$ python3 -q
>>> import numpy as np
>>> import numpy.linalg as la
>>> np.set_printoptions(suppress=True, linewidth=140)
>>> q, _ = la.qr(np.array([[-1.4, 0.2, -1.2, -0.3],
...     [-1.7, 0.1, -0.9, -0.6],
...     [1.9, 0.9, 1.4, -0.3],
...     [0.7, -1.2, -1.5, -0.2]]))
>>> vals = np.array([1, 2, 3, 3])
>>> K = q @ np.diag(vals) @ q.T
>>> K.round(2)
array([[ 2.53, -0.55,  0.5 ,  0.36],
       [-0.55,  2.34,  0.66,  0.36],
       [ 0.5 ,  0.66,  1.9 ,  0.14],
       [ 0.36,  0.36,  0.14,  2.22]])
>>> vals, V = la.eig(K)
>>> round(np.prod(vals), 2)
np.float64(18.0)
>>> np.round(np.sort(la.eigvals(la.inv(K))), 2)
array([0.33, 0.33, 0.5 , 1.  ])
>>> vals.round(2)
array([1., 2., 3., 3.])
>>> th = np.radians(120)
>>> Rm = np.eye(4)
>>> Rm[1, 1] = Rm[0, 0] = np.cos(th)
>>> Rm[1, 0], Rm[0, 1] = -np.sin(th), np.sin(th)
>>> Rm.round(2)
array([[-0.5 ,  0.87,  0.  ,  0.  ],
       [-0.87, -0.5 ,  0.  ,  0.  ],
       [ 0.  ,  0.  ,  1.  ,  0.  ],
       [ 0.  ,  0.  ,  0.  ,  1.  ]])
>>> out = K @ Rm.T
>>> np.allclose(K @ K.T, out @ out.T)
True
>>> print(np.round(la.det(Rm), 2), np.round(np.trace(Rm), 2))
1.0 1.0
>>> out.round(2)
array([[-1.74, -1.92,  0.5 ,  0.36],
       [ 2.3 , -0.69,  0.66,  0.36],
       [ 0.32, -0.76,  1.9 ,  0.14],
       [ 0.13, -0.5 ,  0.14,  2.22]])
>>> q = out.astype(float).copy()
>>> for j in range(4):
...     q[:, j] -= q[:, :j] @ (q[:, :j].T @ q[:, j])
...     q[:, j] /= la.norm(q[:, j])
... 
>>> np.round(q.T @ out, 2) + 0
array([[ 2.91,  0.49,  0.44,  0.19],
       [ 0.  ,  2.17, -1.45, -1.03],
       [ 0.  ,  0.  ,  1.43, -0.4 ],
       [ 0.  ,  0.  ,  0.  ,  1.99]])
>>> q.round(2)
array([[-0.6 , -0.74, -0.22, -0.19],
       [ 0.79, -0.5 , -0.29, -0.21],
       [ 0.11, -0.38,  0.92,  0.05],
       [ 0.05, -0.24, -0.16,  0.96]])
>>> np.round(la.eigvals(q), 2)
array([-0.61+0.8j, -0.61-0.8j,  0.99+0.1j,  0.99-0.1j])
>>> print(np.round(np.einsum("ij,ji->", q, q), 2))
1.42
>>> np.round(la.eigvals(q).sum().real, 2)
np.float64(0.78)
>>> round(la.det(q[::-1]), 2)
np.float64(1.0)
>>> np.round(np.einsum("ii->", q), 2)
np.float64(0.78)
>>> feats = np.load("x.npy")
>>> feats
array([[ 0,  4, -1],
       [-4,  0,  5],
       [ 1, -5,  0]])
>>> out = np.array([[0, 0, -5], [4, 5, -1], [-3, 1, 3]])
>>> print(np.einsum("ij,ij->i", feats, feats))
[17 41 26]
>>> la.matrix_rank(np.vstack([feats, out.T]))
np.int64(3)
>>> np.vstack([feats, out.T]).shape
(6, 3)
>>> np.einsum("ij->j", feats)
array([-3, -1,  4])
>>> x = np.array([2, 5, 1])
>>> np.round(la.eigvals(feats).real, 2) + 0
array([0., 0., 0.])
>>> x @ feats @ x
np.int64(0)
>>> np.round(la.svd(feats, compute_uv=False), 2) + 0
array([6.48, 6.48, 0.  ])
>>> q = la.solve(np.eye(3) - feats, np.eye(3) + feats)
>>> np.round(q @ q.T, 2) + 0
array([[1., 0., 0.],
       [0., 1., 0.],
       [0., 0., 1.]])
